>>> import numpy as np
>>> np.set_printoptions(precision=1, suppress=True, linewidth=120)
>>> B = np.array([[1, 2, -1], [2, 0, 0], [2, 2, 0], [-2, 1, -3]])
>>> W2 = np.array([[1, -2, 2, 2, -2], [-2, 0, 0, 1, -2], [-2, 1, -2, 1, -2]])
>>> rng = np.random.default_rng(211)
>>> K = B @ W2 + 0.1 * rng.normal(size=(4, 5))
>>> print(K)
[[-1.1 -3.   3.9  3.  -3.9]
 [ 1.8 -3.9  4.1  3.8 -4. ]
 [-2.  -4.   4.   5.9 -8. ]
 [ 2.   1.   2.1 -5.8  8.1]]
>>> ang = np.radians(72)
>>> r_ = np.eye(5)
>>> r_[0, 0] = r_[3, 3] = np.cos(ang)
>>> r_[0, 3], r_[3, 0] = -np.sin(ang), np.sin(ang)
>>> print(r_)
[[ 0.3  0.   0.  -1.   0. ]
 [ 0.   1.   0.   0.   0. ]
 [ 0.   0.   1.   0.   0. ]
 [ 1.   0.   0.   0.3  0. ]
 [ 0.   0.   0.   0.   1. ]]
>>> B = K @ r_.T
>>> print(round(np.linalg.det(r_), 1), np.round(np.trace(r_), 1))
1.0 3.6
>>> print(B.round(1) + 0)
[[-3.2 -3.   3.9 -0.1 -3.9]
 [-3.  -3.9  4.1  2.9 -4. ]
 [-6.2 -4.   4.   0.  -8. ]
 [ 6.1  1.   2.1  0.1  8.1]]
>>> print(np.linalg.svd(K, compute_uv=False), np.linalg.svd(B, compute_uv=False))
[17.5  6.8  2.4  0.1] [17.5  6.8  2.4  0.1]
>>> print(np.allclose(np.linalg.norm(K, axis=1), np.linalg.norm(B, axis=1)))
True
>>> print(np.abs(B - K).max(axis=0))
[4.8 0.  0.  6.  0. ]
>>> print([round(float(x), 1) for x in np.linalg.svd(B, compute_uv=False)[:3]])
[17.5, 6.8, 2.4]
>>> print(np.linalg.cond(B) > 100)
True
>>> print(round(np.linalg.norm(B, 2) / np.linalg.norm(B), 1))
0.9
>>> left, sigma, Vh = np.linalg.svd(K)
>>> print(sigma)
[17.5  6.8  2.4  0.1]
>>> B = left[:, :3] @ np.diag(sigma[:3]) @ Vh[:3]
>>> print(round(float(np.abs(K - B).max()), 1))
0.0
>>> print(np.linalg.matrix_rank(B))
3
>>> print(B)
[[-1.1 -3.   3.9  3.  -4. ]
 [ 1.8 -3.9  4.1  3.8 -4. ]
 [-2.  -4.   4.   6.  -8. ]
 [ 2.   1.   2.1 -5.8  8.1]]
>>> print(np.round(np.linalg.norm(K - B) / np.linalg.norm(K), 1))
0.0
